In [1]: import numpy as np

In [2]: np.set_printoptions(precision=2, suppress=True, linewidth=140, sign=" ")

In [3]: A = np.loadtxt("test2.csv", delimiter=",")

In [4]: A
Out[4]: 
array([[ 0.24,  0.24,  0.14,  0.03,  0.14,  0.22],
       [ 0.  ,  0.23,  0.06,  0.29,  0.23,  0.19],
       [ 0.19,  0.11,  0.19,  0.07,  0.33,  0.11],
       [ 0.  ,  0.21,  0.27,  0.15,  0.09,  0.27],
       [ 0.21,  0.15,  0.15,  0.23,  0.05,  0.21],
       [ 0.22,  0.19,  0.15,  0.33,  0.  ,  0.11]])

In [5]: # a transition matrix

In [6]: x0 = np.array([9, 7, 8, 8, 3, 9])

In [7]: rhs = A @ x0

In [8]: b, lr = np.zeros(6), 1 / np.linalg.norm(A, 2) ** 2

In [9]: for i in range(4):
   ...:     b -= lr * A.T @ (A @ b - rhs)
   ...:     if i % 1 == 0: print(i, round(np.linalg.norm(A @ b - rhs), 2))
   ...: 
0 1.1
1 1.01
2 0.93
3 0.86

In [10]: b
Out[10]: array([ 6.93,  8.29,  7.18,  8.27,  5.11,  8.14])

In [11]: round(float(np.linalg.cond(A)), 2)
Out[11]: 18.06

In [12]: f = np.array([0, 6, 3])

In [13]: np.polyval(f, A[0])
Out[13]: array([ 4.46,  4.46,  3.81,  3.16,  3.81,  4.3 ])

In [14]: np.cross(A[0, :3], A[2, :3])
Out[14]: array([ 0.03, -0.02, -0.02])

In [15]: np.convolve(A[0], f)
Out[15]: array([ 0.  ,  1.46,  2.19,  1.54,  0.57,  0.89,  1.7 ,  0.65])

In [16]: np.correlate(A[0], A[2], "full")
Out[16]: array([ 0.03,  0.11,  0.11,  0.11,  0.11,  0.17,  0.15,  0.07,  0.06,  0.05,  0.04])

In [17]: E = np.load("layer9.npy")

In [18]: E
Out[18]: 
array([[  1,  -3,   3,   3,  -1,   2,  -1],
       [  3,   2,  -1,  -3,  -3,   3,  -3],
       [ -1,  -2,  -1,   0,   3,   2,   0],
       [ -3,  -2,   0,  -3,  -3,   2,  -2],
       [ -1,  -1,  -1,   0,  -1,  -1,   3],
       [  3,  -2,   0,  -2,   3,   0,   0],
       [  0,  -2,  -1,  -3,   0,   2,  -3],
       [ -2,   3,   3,   0,   3,   0,  -1],
       [  1,  -1,   0,   0,  -1,  -3,   3],
       [  2,  -3,  -1,  -3,  -3,  -3,   1],
       [  0,   3,  -3,   2,   3,  -1,  -3],
       [ -2,   2,  -3,  -2,   0,   0,  -1],
       [ -1,  -2,   3,  -2,   2,  -3,  -1],
       [ -2,   1,   1,  -2,  -2,   1,   3],
       [ 10,   3,   0,  -6, -10,  11, -10]])

In [19]: M2 = np.c_[E[:, :5] @ np.array([[3, 1, 0, 3, 3],
    ...:     [3, -2, 3, 0, -2],
    ...:     [3, 1, -1, 2, -1],
    ...:     [0, -3, -1, 0, 2],
    ...:     [-2, 1, 3, -1, 3]]), np.array([-2, -1, 2, 2, -1, 0, 1, 0, 2, 2, -1, -2, 1, 0, 2])]

In [20]: M2
Out[20]: 
array([[  5,   0, -18,  10,   9,  -2],
       [ 18,   4,   1,  10,  -9,  -1],
       [-18,   5,   4,  -8,  11,   2],
       [ -9,   7, -12,  -6, -20,   2],
       [ -7,  -1,  -5,  -4,  -3,  -1],
       [ -3,  16,   5,   6,  18,   0],
       [ -9,  12,  -2,  -2,  -1,   1],
       [  6,  -2,  15,  -3,  -6,   0],
       [  2,   2,  -6,   4,   2,   2],
       [  0,  13, -14,   7,  -2,   2],
       [ -6, -12,  19,  -9,  10,  -1],
       [ -9,  -3,  11, -12, -11,  -2],
       [ -4,  14,  -1,   1,   0,   1],
       [  4,   1,  -2,  -2, -19,   0],
       [ 59,  12, -15,  40, -18,   2]])

In [21]: np.round(np.linalg.lstsq(E, M2[:, 0])[0], 2) + 0
Out[21]: array([ 3.,  3.,  3.,  0., -2.,  0.,  0.])

In [22]: idx = M2[:, 0] > np.median(M2[:, 0])

In [23]: f = M2[idx].mean(axis=0) - M2[~idx].mean(axis=0)

In [24]: idx.astype(int)
Out[24]: array([ 1,  1,  0,  0,  0,  0,  0,  1,  1,  1,  0,  0,  0,  1,  1])

In [25]: ((M2 - M2.mean(axis=0)) @ f > 0).astype(int)
Out[25]: array([ 1,  1,  0,  0,  0,  0,  0,  0,  1,  1,  0,  0,  0,  1,  1])

In [26]: f
Out[26]: array([21.55, -0.46, -7.95, 13.68, -6.64,  0.18])

In [27]: proj = E @ np.linalg.solve(E.T @ E, E.T)

In [28]: np.round(np.linalg.eigvalsh(proj), 2) + 0
Out[28]: array([ 0.,  0.,  0.,  0.,  0.,  0.,  0.,  0.,  1.,  1.,  1.,  1.,  1.,  1.,  1.])

In [29]: x0 = np.array([2, 2, 0, 0, 3, 2, 3])

In [30]: rhs = E @ x0

In [31]: np.round(np.linalg.pinv(E) @ E, 2) + 0
Out[31]: 
array([[ 1.,  0.,  0.,  0.,  0.,  0.,  0.],
       [ 0.,  1.,  0.,  0.,  0.,  0.,  0.],
       [ 0.,  0.,  1.,  0.,  0.,  0.,  0.],
       [ 0.,  0.,  0.,  1.,  0.,  0.,  0.],
       [ 0.,  0.,  0.,  0.,  1.,  0.,  0.],
       [ 0.,  0.,  0.,  0.,  0.,  1.,  0.],
       [ 0.,  0.,  0.,  0.,  0.,  0.,  1.]])

In [32]: rng = np.random.default_rng(604)

In [33]: rhs = rhs + 0.3 * rng.normal(size=15)

In [34]: rhs
Out[34]: array([ -6.51,  -1.98,   7.02, -20.18,   0.05,  10.76,  -8.47,   7.65,  -0.48, -13.76,   4.33,  -3.01,  -9.61,   2.66, -11.79])

In [35]: b, *_ = np.linalg.lstsq(E, rhs)

In [36]: round(np.linalg.norm(rhs - E @ b), 2)
Out[36]: np.float64(0.85)

In [37]: b.round()
Out[37]: array([ 2.,  2., -0.,  0.,  3.,  2.,  3.])

In [38]: np.round(E.T @ (rhs - E @ b), 2) + 0
Out[38]: array([ 0.,  0.,  0.,  0.,  0.,  0.,  0.])

In [39]: m1 = np.array([[0, -1, 0, 0, 2],
    ...:     [1, 0, -1, 0, -1],
    ...:     [0, 1, 0, -2, 1],
    ...:     [0, 0, 2, 0, -1],
    ...:     [-2, 1, -1, 1, 0]])

In [40]: # rows and columns are dependent

In [41]: x0 = np.array([7, 9, 1, 2, 2])

In [42]: np.round(np.linalg.eigvals(m1).real, 2) + 0
Out[42]: array([ 0.,  0.,  0.,  0.,  0.])

In [43]: round(np.linalg.det(m1), 2)
Out[43]: np.float64(0.0)

In [44]: q = np.linalg.solve(np.eye(5) - m1, np.eye(5) + m1)

In [45]: np.round(np.linalg.det(q), 2)
Out[45]: np.float64(1.0)

In [46]: M2 = np.array([[-1, 1], [-6, 4]])

In [47]: basis = np.kron(M2, m1)

In [48]: np.linalg.matrix_rank(basis)
Out[48]: np.int64(8)

In [49]: X = np.load("x.npy")

In [50]: X
Out[50]: 
array([[  4,   2,  -6,  -4,   0,  -6,   4,   2,  -2,   2,  -6,   6,   6,   6],
       [ 10,   5, -15, -10,   0, -15,  10,   5,  -5,   5, -15,  15,  15,  15],
       [  6,   3,  -9,  -6,   0,  -9,   6,   3,  -3,   3,  -9,   9,   9,   9],
       [ 16,   8, -24, -16,   0, -24,  16,   8,  -8,   8, -24,  24,  24,  24],
       [  8,   4, -12,  -8,   0, -12,   8,   4,  -4,   4, -12,  12,  12,  12],
       [  0,   0,   0,   0,   0,   0,   0,   0,   0,   0,   0,   0,   0,   0],
       [  4,   2,  -6,  -4,   0,  -6,   4,   2,  -2,   2,  -6,   6,   6,   6],
       [  8,   4, -12,  -8,   0, -12,   8,   4,  -4,   4, -12,  12,  12,  12],
       [  4,   2,  -6,  -4,   0,  -6,   4,   2,  -2,   2,  -6,   6,   6,   6],
       [ 14,   7, -21, -14,   0, -21,  14,   7,  -7,   7, -21,  21,  21,  21],
       [ 18,   9, -27, -18,   0, -27,  18,   9,  -9,   9, -27,  27,  27,  27],
       [  4,   2,  -6,  -4,   0,  -6,   4,   2,  -2,   2,  -6,   6,   6,   6]])

In [51]: # rows 0 and 6 are equal

In [52]: U, s, vt = np.linalg.svd(X)

In [53]: vecs = vt[:(s > 1e-8).sum()]

In [54]: x0 = X[3] + 4 * X[1] + rng.integers(2) * np.eye(14)[10]

In [55]: x0
Out[55]: array([ 56.,  28., -84., -56.,   0., -84.,  56.,  28., -28.,  28., -83.,  84.,  84.,  84.])

In [56]: np.allclose(vecs.T @ vecs @ x0, x0)
Out[56]: False

In [57]: np.linalg.matrix_rank(np.vstack([X, x0]))
Out[57]: np.int64(2)

In [58]: np.argsort(-np.linalg.norm(X, axis=0).round(6), kind="stable")[:3]
Out[58]: array([  2,   5,  10])

In [59]: M2 = np.array([[1, 8], [0, 9]])

In [60]: basis = np.array([[-1, -2, -2], [2, 0, 1], [-2, -1, -1]])

In [61]: M = np.kron(M2, basis)

In [62]: M
Out[62]: 
array([[ -1,  -2,  -2,  -8, -16, -16],
       [  2,   0,   1,  16,   0,   8],
       [ -2,  -1,  -1, -16,  -8,  -8],
       [  0,   0,   0,  -9, -18, -18],
       [  0,   0,   0,  18,   0,   9],
       [  0,   0,   0, -18,  -9,  -9]])

In [63]: q, vecs = np.linalg.qr(M[:, :2])[0], np.linalg.qr(M[:, 2:])[0]

In [64]: s = np.linalg.svd(q.T @ vecs, compute_uv=False)

In [65]: round(np.linalg.norm(q @ q.T - vecs @ vecs.T, 2), 2)
Out[65]: np.float64(1.0)

In [66]: (s > 0.9).sum()
Out[66]: np.int64(1)

In [67]: s
Out[67]: array([ 0.99,  0.66])

In [68]: np.degrees(np.arccos(s.clip(0, 1)))
Out[68]: array([  9.79,  48.37])

In [69]: x0 = np.array([3, 0, 1, 1, 3, 2])

In [70]: rhs = M @ x0

In [71]: b, lr = np.zeros(6), 1 / np.linalg.norm(M, 2) ** 2

In [72]: for i in range(60):
    ...:     b -= lr * M.T @ (M @ b - rhs)
    ...:     if i % 10 == 0: print(i, round(np.linalg.norm(M @ b - rhs), 2))
    ...: 
0 30.5
10 9.09
20 7.52
30 7.19
40 6.92
50 6.66

In [73]: round(np.linalg.cond(M), 2)
Out[73]: np.float64(154.22)

In [74]: b
Out[74]: array([ 0.44,  0.34,  0.39,  1.08,  2.84,  2.22])

In [75]: feats = (rng.random((11, 11)) < 0.3) + np.eye(11)

In [76]: feats /= feats.sum(axis=1, keepdims=True)

In [77]: feats
Out[77]: 
array([[ 0.29,  0.14,  0.14,  0.14,  0.  ,  0.  ,  0.  ,  0.  ,  0.14,  0.  ,  0.14],
       [ 0.  ,  0.2 ,  0.  ,  0.  ,  0.  ,  0.2 ,  0.  ,  0.2 ,  0.2 ,  0.  ,  0.2 ],
       [ 0.  ,  0.  ,  0.33,  0.  ,  0.33,  0.33,  0.  ,  0.  ,  0.  ,  0.  ,  0.  ],
       [ 0.5 ,  0.  ,  0.  ,  0.5 ,  0.  ,  0.  ,  0.  ,  0.  ,  0.  ,  0.  ,  0.  ],
       [ 0.  ,  0.25,  0.25,  0.  ,  0.5 ,  0.  ,  0.  ,  0.  ,  0.  ,  0.  ,  0.  ],
       [ 0.  ,  0.  ,  0.  ,  0.17,  0.17,  0.17,  0.17,  0.  ,  0.17,  0.  ,  0.17],
       [ 0.  ,  0.25,  0.  ,  0.25,  0.  ,  0.  ,  0.5 ,  0.  ,  0.  ,  0.  ,  0.  ],
       [ 0.  ,  0.  ,  0.  ,  0.  ,  0.  ,  0.  ,  0.  ,  0.5 ,  0.25,  0.  ,  0.25],
       [ 0.  ,  0.  ,  0.  ,  0.2 ,  0.2 ,  0.2 ,  0.  ,  0.  ,  0.2 ,  0.  ,  0.2 ],
       [ 0.  ,  0.  ,  0.33,  0.  ,  0.  ,  0.33,  0.  ,  0.  ,  0.  ,  0.33,  0.  ],
       [ 0.17,  0.  ,  0.17,  0.17,  0.  ,  0.17,  0.  ,  0.  ,  0.  ,  0.  ,  0.33]])

In [78]: # a transition matrix

In [79]: x0 = np.array([0, 0, -1, -1, 2, 3, 1, -1, 1, 2, -2])

In [80]: feats @ (2 * x0)
Out[80]: array([-0.86,  0.4 ,  2.67, -1.  ,  1.5 ,  1.33,  0.5 , -1.5 ,  1.2 ,  2.67, -1.  ])

In [81]: np.sign((feats @ x0).round(6))
Out[81]: array([-1.,  1.,  1., -1.,  1.,  1.,  1., -1.,  1.,  1., -1.])

In [82]: np.einsum("ij,j->i", feats, x0)
Out[82]: array([-0.43,  0.2 ,  1.33, -0.5 ,  0.75,  0.67,  0.25, -0.75,  0.6 ,  1.33, -0.5 ])

In [83]: np.linalg.lstsq(X[:-1].T, X[-1])[2]
Out[83]: np.int32(1)

In [84]: np.abs(np.diag(np.linalg.qr(X)[1])) > 1e-9
Out[84]: array([ True, False, False, False, False, False, False, False, False, False, False, False])

In [85]: np.allclose(X[:-1].T @ np.linalg.lstsq(X[:-1].T, X[-1])[0], X[-1])
Out[85]: True

In [86]: x0 = np.array([3, 2, 0, 2, 0, 2, 1, 1, 3, 1, 1])

In [87]: rhs = feats @ x0

In [88]: b, lr = np.zeros(11), 1 / np.linalg.norm(feats, 2) ** 2

In [89]: for i in range(6):
    ...:     b -= lr * feats.T @ (feats @ b - rhs)
    ...:     if i % 2 == 0: print(i, round(np.linalg.norm(feats @ b - rhs), 2))
    ...: 
0 1.05
2 0.58
4 0.48

In [90]: b
Out[90]: array([ 2.23,  1.31,  0.64,  2.71,  0.11,  1.45,  1.02,  1.32,  1.86,  0.49,  1.86])

In [91]: f = np.array([0, 2])

In [92]: np.correlate(feats[0], feats[6], "full")
Out[92]: 
array([ 0.  ,  0.  ,  0.  ,  0.  ,  0.14,  0.07,  0.07,  0.14,  0.04,  0.11,  0.07,  0.04,  0.11,  0.  ,  0.07,  0.04,  0.  ,  0.07,  0.  ,
        0.04,  0.  ])

In [93]: q, _ = np.linalg.qr(np.array([[-0.4, -0.2, -0.5, -1.8, 0.5, 1.1, 0.3, -1.3, 0.2],
    ...:     [-0.7, 0.3, 0.2, 0.8, 0.1, 0.4, 0.0, 1.3, 0.2],
    ...:     [-0.4, 1.0, 0.3, 2.3, 1.6, 0.7, -1.5, -0.2, 0.8],
    ...:     [0.1, 0.2, -2.5, -1.9, 0.1, 1.1, -0.1, 0.3, -0.9],
    ...:     [-0.4, 0.1, 0.2, -0.3, 0.4, -0.5, 1.1, 0.4, -0.2],
    ...:     [-1.7, 0.7, -0.8, 0.9, 0.1, 0.5, -1.2, -1.8, 0.6],
    ...:     [0.3, -0.7, -0.1, 0.4, 0.5, -0.3, -0.6, -0.5, 0.1],
    ...:     [0.0, 1.1, -0.6, -1.9, 0.3, 0.6, 0.8, -0.5, 0.1],
    ...:     [0.0, -2.1, -0.7, -1.1, 0.0, 1.1, -1.4, 0.1, -0.7]]))

In [94]: w = np.array([0, 2, 1, 0, 3, 1, 0, 2, 3])

In [95]: K = q @ np.diag(w) @ q.T

In [96]: K
Out[96]: 
array([[ 1.5 , -0.27,  0.71,  0.06, -0.21, -0.24,  0.67, -0.38,  0.03],
       [-0.27,  1.13, -0.37, -0.27, -0.6 , -0.04,  0.85,  0.61,  0.03],
       [ 0.71, -0.37,  1.84, -0.08,  0.64, -0.61, -0.04,  0.59,  0.13],
       [ 0.06, -0.27, -0.08,  0.87, -0.03,  0.15, -0.14,  0.21, -0.03],
       [-0.21, -0.6 ,  0.64, -0.03,  1.2 , -0.15, -0.11,  0.09,  0.41],
       [-0.24, -0.04, -0.61,  0.15, -0.15,  0.24, -0.12, -0.24, -0.14],
       [ 0.67,  0.85, -0.04, -0.14, -0.11, -0.12,  2.04,  0.4 ,  0.04],
       [-0.38,  0.61,  0.59,  0.21,  0.09, -0.24,  0.4 ,  1.24, -0.18],
       [ 0.03,  0.03,  0.13, -0.03,  0.41, -0.14,  0.04, -0.18,  1.93]])

In [97]: # null space of dimension 3

In [98]: U, s, vt = np.linalg.svd(K)

In [99]: vecs = vt[:(s > 1e-8).sum()]

In [100]: x0 = K[3] + 5 * K[0] + rng.integers(2) * np.eye(9)[3]

In [101]: x0
Out[101]: array([ 7.58, -1.64,  3.48,  2.16, -1.09, -1.04,  3.2 , -1.69,  0.11])

In [102]: np.round(vecs.T @ vecs, 2) + 0
Out[102]: 
array([[ 0.68, -0.13,  0.23,  0.09, -0.22, -0.07,  0.2 , -0.22,  0.01],
       [-0.13,  0.47, -0.06, -0.19, -0.3 , -0.06,  0.18,  0.25,  0.09],
       [ 0.23, -0.06,  0.69, -0.09,  0.11, -0.24, -0.12,  0.25,  0.  ],
       [ 0.09, -0.19, -0.09,  0.85, -0.05,  0.14,  0.  ,  0.23,  0.05],
       [-0.22, -0.3 ,  0.11, -0.05,  0.75,  0.  ,  0.18,  0.  ,  0.05],
       [-0.07, -0.06, -0.24,  0.14,  0.  ,  0.11,  0.02, -0.08, -0.05],
       [ 0.2 ,  0.18, -0.12,  0.  ,  0.18,  0.02,  0.86,  0.06, -0.03],
       [-0.22,  0.25,  0.25,  0.23,  0.  , -0.08,  0.06,  0.61, -0.06],
       [ 0.01,  0.09,  0.  ,  0.05,  0.05, -0.05, -0.03, -0.06,  0.98]])

In [103]: np.linalg.matrix_rank(np.vstack([K, x0]))
Out[103]: np.int64(7)

In [104]: np.allclose(vecs.T @ vecs @ x0, x0)
Out[104]: False

In [105]: round(np.linalg.norm(x0 - vecs.T @ vecs @ x0), 2)
Out[105]: np.float64(0.39)
